$ python -q
>>> import numpy as np
>>> from numpy import linalg as LA
>>> np.set_printoptions(precision=2, suppress=True, linewidth=100)
>>> F = np.load("block19.npy")
>>> F
array([[ 0, -2,  2,  4],
       [ 0, -1,  1,  2],
       [ 0,  2, -2, -4],
       [ 0,  1, -1, -2]])
>>> # null space of dimension 3
>>> Y = F / LA.norm(F, axis=1, keepdims=True)
>>> C2 = Y @ Y.T
>>> (np.abs(C2) > 0.9).astype(int)
array([[1, 1, 1, 1],
       [1, 1, 1, 1],
       [1, 1, 1, 1],
       [1, 1, 1, 1]])
>>> np.argwhere(np.triu(np.abs(C2) > 0.95, 1))
array([[0, 1],
       [0, 2],
       [0, 3],
       [1, 2],
       [1, 3],
       [2, 3]])
>>> C2
array([[ 1.,  1., -1., -1.],
       [ 1.,  1., -1., -1.],
       [-1., -1.,  1.,  1.],
       [-1., -1.,  1.,  1.]])
>>> Uu, sigma, Vt = LA.svd(F)
>>> np.argmax(sigma[:-1] / (sigma[1:] + 1e-6)) + 1
np.int64(1)
>>> Y = Uu[:, :1] @ np.diag(sigma[:1]) @ Vt[:1]
>>> round(LA.norm(F - Y, 2), 2), np.round(sigma[1], 2)
(np.float64(0.0), np.float64(0.0))
>>> np.round(np.abs(F - Y).max(), 2)
np.float64(0.0)
>>> Uu, sigma, Vt = LA.svd(F)
>>> V = Vt[:(sigma > 1e-8).sum()]
>>> rng = np.random.default_rng(67405)
>>> vec = F[0] + -1 * F[1] + rng.integers(2) * np.eye(4)[2]
>>> vec
array([ 0., -1.,  1.,  2.])
>>> np.allclose(V.T @ V @ vec, vec)
True
>>> np.round(LA.norm(vec - V.T @ V @ vec), 2)
np.float64(0.0)
>>> np.argsort(-LA.norm(F, axis=0).round(6), kind="stable")[:3]
array([3, 1, 2])
>>> round(float(LA.norm(F, 2) / LA.norm(F)), 2)
1.0
>>> lab = rng.permutation(4)
>>> lab
array([3, 2, 0, 1])
>>> Y = F[lab][:, lab]
>>> np.trace(Y)
np.int64(-5)
>>> np.round(np.sort(np.abs(LA.eigvals(Y))), 2) + 0
array([0., 0., 0., 5.])
>>> round(LA.det(Y), 2), np.round(LA.det(F[lab]), 2)
(np.float64(0.0), np.float64(0.0))
>>> np.allclose(Y, F)
False
>>> K = np.loadtxt("dump.csv", delimiter=",")
>>> K
array([[ 2.,  1.,  1.,  2.],
       [ 2., -1.,  1., -1.],
       [ 2., -2.,  0., -2.],
       [-2.,  2.,  1., -2.]])
>>> Y = LA.inv(K)
>>> Y
array([[ 0.57, -0.71,  0.79,  0.14],
       [ 0.71, -1.14,  0.86,  0.43],
       [-0.57,  1.71, -1.29, -0.14],
       [-0.14,  0.43, -0.57, -0.29]])
>>> LA.det(K) * Y
array([[ -8.,  10., -11.,  -2.],
       [-10.,  16., -12.,  -6.],
       [  8., -24.,  18.,   2.],
       [  2.,  -6.,   8.,   4.]])
>>> round(LA.slogdet(K)[0], 2)
np.float64(-1.0)
>>> (np.abs(Y) > 1e-9).astype(int)
array([[1, 1, 1, 1],
       [1, 1, 1, 1],
       [1, 1, 1, 1],
       [1, 1, 1, 1]])
>>> Uu, sigma, Vt = LA.svd(Y, full_matrices=False)
>>> np.allclose(Uu * sigma @ Vt, Y)
True
>>> np.round(Uu.T @ Y @ Vt.T, 2) + 0
array([[3.08, 0.  , 0.  , 0.  ],
       [0.  , 0.41, 0.  , 0.  ],
       [0.  , 0.  , 0.26, 0.  ],
       [0.  , 0.  , 0.  , 0.22]])
>>> np.cumsum(sigma ** 2) / np.sum(sigma ** 2)
array([0.97, 0.99, 1.  , 1.  ])
>>> np.round(Vt @ Vt.T, 2) + 0
array([[1., 0., 0., 0.],
       [0., 1., 0., 0.],
       [0., 0., 1., 0.],
       [0., 0., 0., 1.]])
>>> sigma
array([3.08, 0.41, 0.26, 0.22])
>>> (sigma > 1e-8).sum()
np.int64(4)
>>> np.abs(Vt[0])
array([0.34, 0.72, 0.59, 0.15])
>>> Uu.shape, sigma.shape, Vt.shape
((4, 4), (4,), (4, 4))
>>> C2 = K.T @ K
>>> (K @ K.T).shape
(4, 4)
>>> C2
array([[16., -8.,  2.,  2.],
       [-8., 10.,  2.,  3.],
       [ 2.,  2.,  3., -1.],
       [ 2.,  3., -1., 13.]])
>>> LA.eigvalsh(C2)[::-1]
array([21.56, 14.32,  6.02,  0.11])
>>> np.allclose(C2, C2.T)
True
>>> m1 = np.array([[5.0, 1.0, 1.0, 1.0],
...     [1.0, 5.0, 1.0, 1.0],
...     [1.0, 1.0, 5.0, 1.0],
...     [1.0, 1.0, 1.0, 5.0]])
>>> # symmetric, so the eigenvalues are real
>>> L = LA.cholesky(m1)
>>> LA.eigvalsh(m1).min() > 0
np.True_
>>> m1 / np.sqrt(np.outer(np.diag(m1), np.diag(m1)))
array([[1. , 0.2, 0.2, 0.2],
       [0.2, 1. , 0.2, 0.2],
       [0.2, 0.2, 1. , 0.2],
       [0.2, 0.2, 0.2, 1. ]])
>>> L
array([[2.24, 0.  , 0.  , 0.  ],
       [0.45, 2.19, 0.  , 0.  ],
       [0.45, 0.37, 2.16, 0.  ],
       [0.45, 0.37, 0.31, 2.14]])
>>> L @ L.T
array([[5., 1., 1., 1.],
       [1., 5., 1., 1.],
       [1., 1., 5., 1.],
       [1., 1., 1., 5.]])
>>> Y = np.array([[3, 0], [0, 1]])
>>> basis = np.kron(Y, m1)
>>> round(float(LA.norm(basis, 2)), 2), round(LA.norm(Y, 2) * LA.norm(m1, 2), 2)
(24.0, np.float64(24.0))
>>> LA.matrix_rank(basis)
np.int64(8)
>>> (m1 @ m1)[0]
array([28., 12., 12., 12.])
>>> m1 @ np.ones(4)
array([8., 8., 8., 8.])
>>> np.allclose(m1 @ m1.T, m1.T @ m1)
True
>>> m1 @ (-1.0) ** np.arange(4)
array([ 4., -4.,  4., -4.])
>>> np.unique(F.round(6), axis=0).shape
(4, 4)
>>> np.abs(np.diag(LA.qr(F)[1])) > 1e-9
array([False,  True, False, False])
>>> LA.lstsq(F[:-1].T, F[-1])[2]
np.int32(1)
>>> round(np.trace(LA.pinv(F) @ F), 2)
np.float64(1.0)
>>> arr = np.arange(9).reshape(3, 3) + 3
>>> arr
array([[ 3,  4,  5],
       [ 6,  7,  8],
       [ 9, 10, 11]])
>>> # rank 2
>>> def softmax(z):
...     e = np.exp(z - z.max(axis=-1, keepdims=True))
...     return e / e.sum(axis=-1, keepdims=True)
... 
>>> softmax(arr).sum(axis=1)
array([1., 1., 1.])
>>> S = arr @ arr.T / np.sqrt(3)
>>> softmax(S)[0] @ arr
array([ 9., 10., 11.])
>>> np.round(softmax(S), 2) + 0
array([[0., 0., 1.],
       [0., 0., 1.],
       [0., 0., 1.]])
>>> lab = rng.permutation(3)
>>> lab
array([2, 0, 1])
>>> Y = arr[lab][:, lab]
>>> np.round(np.sort(np.abs(LA.eigvals(Y))), 2) + 0
array([ 0.  ,  0.82, 21.82])
>>> np.trace(Y)
np.int64(21)
>>> np.allclose(Y, arr)
False
>>> round(LA.det(Y), 2), np.round(LA.det(arr[lab]), 2)
(np.float64(0.0), np.float64(-0.0))
>>> M = np.load("arr.npy")
>>> M
array([[ 0.7,  0.3,  0. ],
       [ 1.1, -0.4,  0. ],
       [ 0.1,  0.9,  1.5],
       [-0.8,  0.8, -1.8]])
>>> vec = np.array([1, -2, -3])
>>> y = M @ vec
>>> y
array([ 0.1,  1.9, -6.2,  3. ])
>>> y = y + 0.1 * rng.normal(size=4)
>>> y
array([ 0.17,  1.97, -6.25,  3.19])
>>> coef, *_ = LA.lstsq(M, y)
>>> coef.round()
array([ 1., -2., -3.])
>>> np.round(M.T @ (y - M @ coef), 2) + 0
array([0., 0., 0.])
>>> [round(float(LA.norm(LA.solve(M.T @ M + lam * np.eye(3), M.T @ y))), 2) for lam in (0, 1, 10, 100)]
[3.8, 2.89, 1.04, 0.15]
